% ipython --no-banner

In [1]: import numpy as np

In [2]: np.set_printoptions(precision=3, suppress=True, linewidth=160)

In [3]: X = np.loadtxt("sample5.csv", delimiter=",")

In [4]: X
Out[4]: 
array([[-0.38 ,  0.947,  0.964],
       [-0.08 ,  0.345,  0.38 ],
       [-0.197,  0.716,  0.762],
       [ 0.02 , -0.09 , -0.1  ],
       [ 0.119, -0.493, -0.537],
       [ 0.197, -0.716, -0.762],
       [ 0.04 , -0.178, -0.197],
       [-0.06 ,  0.264,  0.291],
       [-0.291,  0.874,  0.905],
       [-0.254,  0.824,  0.862],
       [ 0.02 , -0.09 , -0.1  ],
       [ 0.397, -0.955, -0.97 ],
       [-0.06 ,  0.264,  0.291],
       [-0.02 ,  0.09 ,  0.1  ],
       [-0.08 ,  0.345,  0.38 ],
       [-0.38 ,  0.947,  0.964],
       [ 0.1  , -0.422, -0.462],
       [-0.159,  0.617,  0.664],
       [-0.02 ,  0.09 ,  0.1  ],
       [-0.254,  0.824,  0.862],
       [ 0.1  , -0.422, -0.462],
       [-0.254,  0.824,  0.862],
       [ 0.08 , -0.345, -0.38 ],
       [ 0.06 , -0.264, -0.291],
       [ 0.06 , -0.264, -0.291],
       [ 0.02 , -0.09 , -0.1  ],
       [-0.235,  0.793,  0.834]])

In [5]: # rows 3 and 10 are equal

In [6]: r0 = np.array([1, 3, -3])

In [7]: np.convolve(X[5], r0)
Out[7]: array([ 0.197, -0.125, -3.501, -0.138,  2.286])

In [8]: np.correlate(X[5], X[3], "full")
Out[8]: array([-0.02 ,  0.054,  0.145,  0.054, -0.015])

In [9]: np.polyval(r0, X[5])
Out[9]: array([-2.37 , -4.635, -4.705])
